$ python -q
>>> import numpy as np
>>> from numpy import linalg as LA
>>> np.set_printoptions(precision=3, suppress=True, linewidth=120)
>>> A = np.array([[0.14, 1.64, -1.52, -0.66],
...     [0.61, -0.56, 0.02, 0.18],
...     [-2.06, 1.72, 0.08, -0.54]])
>>> A
array([[ 0.14,  1.64, -1.52, -0.66],
       [ 0.61, -0.56,  0.02,  0.18],
       [-2.06,  1.72,  0.08, -0.54]])
>>> left, sig, Vh = LA.svd(A)
>>> vecs = Vh[:(sig > 1e-8).sum()]
>>> rng = np.random.default_rng(3080)
>>> x = A[1] + 5 * A[2] + rng.integers(2) * np.eye(4)[2]
>>> x
array([-9.69,  8.04,  1.42, -2.52])
>>> vecs.T @ vecs
array([[ 0.749, -0.268, -0.336,  0.055],
       [-0.268,  0.622, -0.333, -0.228],
       [-0.336, -0.333,  0.542,  0.155],
       [ 0.055, -0.228,  0.155,  0.087]])
>>> LA.matrix_rank(np.vstack([A, x]))
np.int64(3)
>>> np.allclose(vecs.T @ vecs @ x, x)
False
>>> round(np.trace(LA.pinv(A) @ A), 3)
np.float64(2.0)
>>> np.unique(A.round(6), axis=0).shape
(3, 4)
>>> B = np.array([[1, 2], [-2, -1], [-1, 0], [0, 1]])
>>> np.einsum("ik,kj->ij", A, B)
array([[-1.62, -2.02],
       [ 1.71,  1.96],
       [-5.58, -6.38]])
>>> np.einsum("ik,kj->ji", A, B)
array([[-1.62,  1.71, -5.58],
       [-2.02,  1.96, -6.38]])
>>> A @ B
array([[-1.62, -2.02],
       [ 1.71,  1.96],
       [-5.58, -6.38]])
>>> np.vstack([A, B.T]).shape
(5, 4)
>>> left, sig, Vh = LA.svd(A)
>>> np.argmax(sig[:-1] / (sig[1:] + 1e-6)) + 1
np.int64(2)
>>> B = left[:, :2] @ np.diag(sig[:2]) @ Vh[:2]
>>> round(np.abs(A - B).max(), 3)
np.float64(0.0)
>>> B = np.array([[1, 0, 0], [-2, 0, -1]])
>>> Z = np.kron(B, A)
>>> LA.matrix_rank(Z)
np.int64(4)
>>> round(LA.norm(Z, 2), 3), np.round(LA.norm(B, 2) * LA.norm(A, 2), 3)
(np.float64(7.664), np.float64(7.664))
>>> Z
array([[ 0.14,  1.64, -1.52, -0.66,  0.  ,  0.  , -0.  , -0.  ,  0.  ,  0.  , -0.  , -0.  ],
       [ 0.61, -0.56,  0.02,  0.18,  0.  , -0.  ,  0.  ,  0.  ,  0.  , -0.  ,  0.  ,  0.  ],
       [-2.06,  1.72,  0.08, -0.54, -0.  ,  0.  ,  0.  , -0.  , -0.  ,  0.  ,  0.  , -0.  ],
       [-0.28, -3.28,  3.04,  1.32,  0.  ,  0.  , -0.  , -0.  , -0.14, -1.64,  1.52,  0.66],
       [-1.22,  1.12, -0.04, -0.36,  0.  , -0.  ,  0.  ,  0.  , -0.61,  0.56, -0.02, -0.18],
       [ 4.12, -3.44, -0.16,  1.08, -0.  ,  0.  ,  0.  , -0.  ,  2.06, -1.72, -0.08,  0.54]])
